>>> import numpy as np
>>> np.set_printoptions(precision=3, suppress=True, linewidth=100)
>>> E = np.array([[1, 1, 2], [0, 1, 2], [1, 0, 2]])
>>> W = np.array([[2, 2, 1, 0, 0], [0, 2, 2, 0, 1], [0, 1, 2, 0, 1]])
>>> beta = np.array([-2, -1, -1, 0, -2])
>>> hid = np.maximum(E @ W + beta, 0)
>>> np.linalg.matrix_rank(hid)
np.int64(3)
>>> (hid > 0).astype(int)
array([[0, 1, 1, 0, 1],
       [0, 1, 1, 0, 1],
       [0, 1, 1, 0, 0]])
>>> basis = np.array([[3, -3, 2], [0, -2, -3], [-3, 2, 0], [0, 3, 3], [-2, -1, -2]])
>>> W @ basis
array([[ 3, -8, -2],
       [-8, -1, -8],
       [-8,  1, -5]])
>>> theta = np.radians(90)
>>> r_ = np.eye(3)
>>> r_[1, 1] = r_[0, 0] = np.cos(theta)
>>> r_[1, 0], r_[0, 1] = -np.sin(theta), np.sin(theta)
>>> r_.round(3) + 0
array([[ 0.,  1.,  0.],
       [-1.,  0.,  0.],
       [ 0.,  0.,  1.]])
>>> M2 = E @ r_.T
>>> np.allclose(E @ E.T, M2 @ M2.T)
True
>>> M2.round(3) + 0
array([[ 1., -1.,  2.],
       [ 1.,  0.,  2.],
       [ 0., -1.,  2.]])
>>> np.linalg.svd(E, compute_uv=False), np.linalg.svd(M2, compute_uv=False)
(array([3.838, 1.   , 0.521]), array([3.838, 1.   , 0.521]))
>>> round(float(np.linalg.det(r_)), 3), round(np.trace(r_), 3)
(1.0, np.float64(1.0))
>>> np.allclose(np.linalg.norm(E, axis=1), np.linalg.norm(M2, axis=1))
True
>>> rng = np.random.default_rng(17)
>>> lab = rng.permutation(3)
>>> lab
array([0, 2, 1])
>>> M2 = E[lab][:, lab]
>>> M2
array([[1, 2, 1],
       [1, 2, 0],
       [0, 2, 1]])
>>> round(float(np.linalg.det(M2)), 3), np.round(np.linalg.det(E[lab]), 3)
(2.0, np.float64(-2.0))
>>> E @ E
array([[3, 2, 8],
       [2, 1, 6],
       [3, 1, 6]])
>>> (E + E.T) / 2
array([[1. , 0.5, 1.5],
       [0.5, 1. , 1. ],
       [1.5, 1. , 2. ]])
>>> np.sort(np.abs(np.linalg.eigvals(E)))
array([0.782, 0.782, 3.27 ])
>>> np.linalg.matrix_power(E, 4)
array([[37, 16, 84],
       [26, 11, 58],
       [29, 13, 66]])
>>> (E - E.T) / 2
array([[ 0. ,  0.5,  0.5],
       [-0.5,  0. ,  1. ],
       [-0.5, -1. ,  0. ]])
>>> np.round(np.abs(np.linalg.eigvals(E)).max(), 3)
np.float64(3.27)
>>> arr = np.load("sample18.npy")
>>> arr
array([[3, 7, 9, 5, 2, 3, 3],
       [3, 3, 7, 9, 5, 2, 3],
       [3, 3, 3, 7, 9, 5, 2],
       [2, 3, 3, 3, 7, 9, 5],
       [5, 2, 3, 3, 3, 7, 9],
       [9, 5, 2, 3, 3, 3, 7],
       [7, 9, 5, 2, 3, 3, 3]])
>>> np.fft.fft(arr[0])
array([32.    +0.j   ,  0.258-10.279j, -5.672 +1.049j, -0.085 +0.031j, -0.085 -0.031j,
       -5.672 -1.049j,  0.258+10.279j])
>>> np.round(np.linalg.det(arr), 3)
np.float64(928.0)
>>> arr.inv()
Traceback (most recent call last):
  File "<python-input-37>", line 1, in <module>
    arr.inv()
    ^^^^^^^
AttributeError: 'numpy.ndarray' object has no attribute 'inv'
>>> np.sort(np.abs(np.linalg.eigvals(arr)))
array([ 0.091,  0.091,  5.769,  5.769, 10.282, 10.282, 32.   ])
>>> M2 = arr + rng.integers(-2, 3, (7, 5)) @ rng.integers(-2, 3, (5, 7))
>>> M2
array([[ 1, 11, 10, 10,  5,  3,  4],
       [ 3,  8,  4, 12, -1,  4, -1],
       [ 0,  2,  5,  4,  5,  2,  4],
       [-4, 13,  6,  2,  2,  9,  2],
       [14,  1, -6,  5,  1, 14,  1],
       [ 8,  0,  2,  0,  2,  0, 10],
       [ 2,  9, 11,  0,  6, -1,  8]])
>>> np.round(np.linalg.svd(M2 - arr, compute_uv=False), 3) + 0
array([21.735, 16.066,  9.563,  4.12 ,  1.025,  0.   ,  0.   ])
>>> M2 - arr
array([[-2,  4,  1,  5,  3,  0,  1],
       [ 0,  5, -3,  3, -6,  2, -4],
       [-3, -1,  2, -3, -4, -3,  2],
       [-6, 10,  3, -1, -5,  0, -3],
       [ 9, -1, -9,  2, -2,  7, -8],
       [-1, -5,  0, -3, -1, -3,  3],
       [-5,  0,  6, -2,  3, -4,  5]])
>>> x = np.array([-1, 1, 0, 1, -1, -2, 0])
>>> a = np.maximum(M2 @ x, 0)
>>> np.flatnonzero(a > 1e-9)
array([0, 1, 6])
>>> np.tanh(M2 @ x)
array([ 1.   ,  1.   , -0.995, -0.762, -1.   , -1.   ,  0.995])
>>> np.maximum(M2 @ x, 0) - np.maximum(-M2 @ x, 0)
array([  9,  10,  -3,  -1, -37, -10,   3])
>>> M2 * (a > 1e-9)[:, None]
array([[ 1, 11, 10, 10,  5,  3,  4],
       [ 3,  8,  4, 12, -1,  4, -1],
       [ 0,  0,  0,  0,  0,  0,  0],
       [ 0,  0,  0,  0,  0,  0,  0],
       [ 0,  0,  0,  0,  0,  0,  0],
       [ 0,  0,  0,  0,  0,  0,  0],
       [ 2,  9, 11,  0,  6, -1,  8]])
>>> np.maximum(M2 @ (3 * x), 0)
array([27, 30,  0,  0,  0,  0,  9])
>>> M2.T @ a
array([ 45, 206, 163, 210,  53,  64,  50])
>>> K = np.load("mat.npy")
>>> K
array([[ 2, -2],
       [-2,  2]])
>>> # rank 1
>>> np.round(np.linalg.norm(K) ** 2 / np.linalg.norm(K, 2) ** 2, 3)
np.float64(1.0)
>>> round(float(np.linalg.norm(K[1] - K[0])), 3)
5.657
>>> M2 = K / np.sqrt((K ** 2).mean(axis=1, keepdims=True))
>>> M2[0]
array([ 1., -1.])
>>> np.linalg.matrix_rank(K - K.mean(axis=1, keepdims=True))
np.int64(1)
>>> K - K.mean(axis=1, keepdims=True)
array([[ 2., -2.],
       [-2.,  2.]])
>>> np.round(np.trace(np.linalg.pinv(K) @ K), 3)
np.float64(1.0)
>>> try:
...     np.linalg.inv(K)
... except np.linalg.LinAlgError as e:
...     print(e)
... 
Singular matrix
>>> np.allclose(K[:-1].T @ np.linalg.lstsq(K[:-1].T, K[-1])[0], K[-1])
True
>>> w, vecs = np.linalg.eigh(K)
>>> x = np.array([8, 6])
>>> vecs * np.maximum(w, 0) @ vecs.T
array([[ 2., -2.],
       [-2.,  2.]])
>>> np.linalg.eigvalsh(K[1:, 1:])
array([2.])
>>> x @ K @ x
np.int64(8)
>>> x @ K @ x / (x @ x), w[0], w[-1]
(np.float64(0.08), np.float64(0.0), np.float64(4.0))
>>> vecs * np.abs(w) @ vecs.T
array([[ 2., -2.],
       [-2.,  2.]])
>>> (np.sign(vecs[:, -1].round(6)) == np.sign(vecs[0, -1].round(6))).astype(int)
array([1, 0])
>>> data = np.load("block10.npy")
>>> data
array([[-0.4, -0.8, -0.9, -0.1, -1. , -0.2],
       [ 0.9,  0.8,  0.8,  1.2, -0.8,  0.1],
       [ 1.1,  0.3,  0.2, -0.6,  0. ,  0.7],
       [ 0.3,  0.2, -0.2,  0.9,  0.2, -1.2],
       [ 1.1,  1.3,  0.7,  0.8,  0.5, -1.8],
       [ 0.7,  0. ,  2. ,  0.1, -0.2,  0.8],
       [-0.6,  0.6, -1.7, -1.5,  0.8, -1.1],
       [ 0.7, -1.8,  0.9,  0.5, -0.6,  0.1],
       [ 0.6, -0.9, -1.4,  1.8, -0.1, -1.7],
       [ 0.4,  0.9, -0.7,  0.3,  0.8, -0.7],
       [ 0. ,  0.6,  1.9, -0.2,  0.8,  0.7],
       [-2.8,  0.5,  0.3, -0.1,  0.4,  0.9],
       [ 0.5, -0.7,  2.9,  0.7, -1.5, -0.8],
       [-0.2,  0.4,  0. ,  1.3, -0.6, -0.6],
       [-1.1, -1.3,  0.9, -1.2,  1.2, -1.3],
       [-1.1, -0.1,  0.6,  0.1, -0.3, -1. ],
       [ 1. ,  0.3,  0.8,  1.1, -1.5,  0.7],
       [-5.5,  8.5,  0. ,  1.5, -0.5,  1. ],
       [ 1.1, -1.2, -2.6,  0.6, -1.4,  0.6],
       [ 0.5, -1.2,  0.6,  0.8, -0.5,  1.2],
       [ 0.2,  0.4,  0.7, -0.3, -0.7, -0.7],
       [ 0.7,  0.7, -0.3,  1. , -0.7, -0.7],
       [ 1.3, -0.5, -1.6, -0.3, -0.3,  1.9],
       [ 1.5,  1.2, -2.4,  0.4, -1.4,  0.2],
       [ 0.5,  0.2,  0.6, -1.5,  0. ,  0.4]])
>>> r0, r1 = data[19], data[12]
>>> r0 @ r1
np.float64(3.18)
>>> p = (r0 @ r1) / (r0 @ r0) * r0
>>> round((r1 - p) @ r0, 3)
np.float64(-0.0)
>>> r1 - p
array([ 0.137,  0.171,  2.464,  0.119, -1.137, -1.671])
>>> np.round(np.linalg.norm(r0 + r1) ** 2 + np.linalg.norm(r0 - r1) ** 2, 3)
np.float64(33.82)
>>> np.linalg.matrix_rank(np.outer(r0, r1))
np.int64(1)
>>> Q, vecs = np.linalg.qr(data[:, :1])[0], np.linalg.qr(data[:, 1:])[0]
>>> sigma = np.linalg.svd(Q.T @ vecs, compute_uv=False)
>>> round(np.linalg.norm(Q @ Q.T - vecs @ vecs.T, 2), 3)
np.float64(1.0)
>>> M2 = np.c_[data[:, :3] @ np.array([[1, 1, 2], [0, 0, 3], [1, 3, 2]]), np.array([3, 2, 3, 3, 1, 2, 2, 1, 0, 1, 0, 3, 1, 2, 0, 0, 1, 3, 0, 1, 0, 2, 2, 0, 2])]
>>> M2
array([[-1.3, -3.1, -5. ,  3. ],
       [ 1.7,  3.3,  5.8,  2. ],
       [ 1.3,  1.7,  3.5,  3. ],
       [ 0.1, -0.3,  0.8,  3. ],
       [ 1.8,  3.2,  7.5,  1. ],
       [ 2.7,  6.7,  5.4,  2. ],
       [-2.3, -5.7, -2.8,  2. ],
       [ 1.6,  3.4, -2.2,  1. ],
       [-0.8, -3.6, -4.3,  0. ],
       [-0.3, -1.7,  2.1,  1. ],
       [ 1.9,  5.7,  5.6,  0. ],
       [-2.5, -1.9, -3.5,  3. ],
       [ 3.4,  9.2,  4.7,  1. ],
       [-0.2, -0.2,  0.8,  2. ],
       [-0.2,  1.6, -4.3,  0. ],
       [-0.5,  0.7, -1.3,  0. ],
       [ 1.8,  3.4,  4.5,  1. ],
       [-5.5, -5.5, 14.5,  3. ],
       [-1.5, -6.7, -6.6,  0. ],
       [ 1.1,  2.3, -1.4,  1. ],
       [ 0.9,  2.3,  3. ,  0. ],
       [ 0.4, -0.2,  2.9,  2. ],
       [-0.3, -3.5, -2.1,  2. ],
       [-0.9, -5.7,  1.8,  0. ],
       [ 1.1,  2.3,  2.8,  2. ]])
>>> np.linalg.norm(np.linalg.qr(data)[0].T @ M2, axis=0) ** 2 / ((M2 ** 2).sum(axis=0) + 1e-12)
array([1.   , 1.   , 1.   , 0.185])
>>> np.linalg.matrix_rank(M2)
np.int64(4)
>>> np.round(np.linalg.lstsq(data, M2[:, 0])[0], 3) + 0
array([1., 0., 1., 0., 0., 0.])
>>> np.linalg.matrix_rank(np.c_[data, M2])
np.int64(7)
>>> np.round(np.linalg.norm(M2 - data @ np.linalg.lstsq(data, M2)[0], axis=0), 3) + 0
array([0.   , 0.   , 0.   , 8.023])
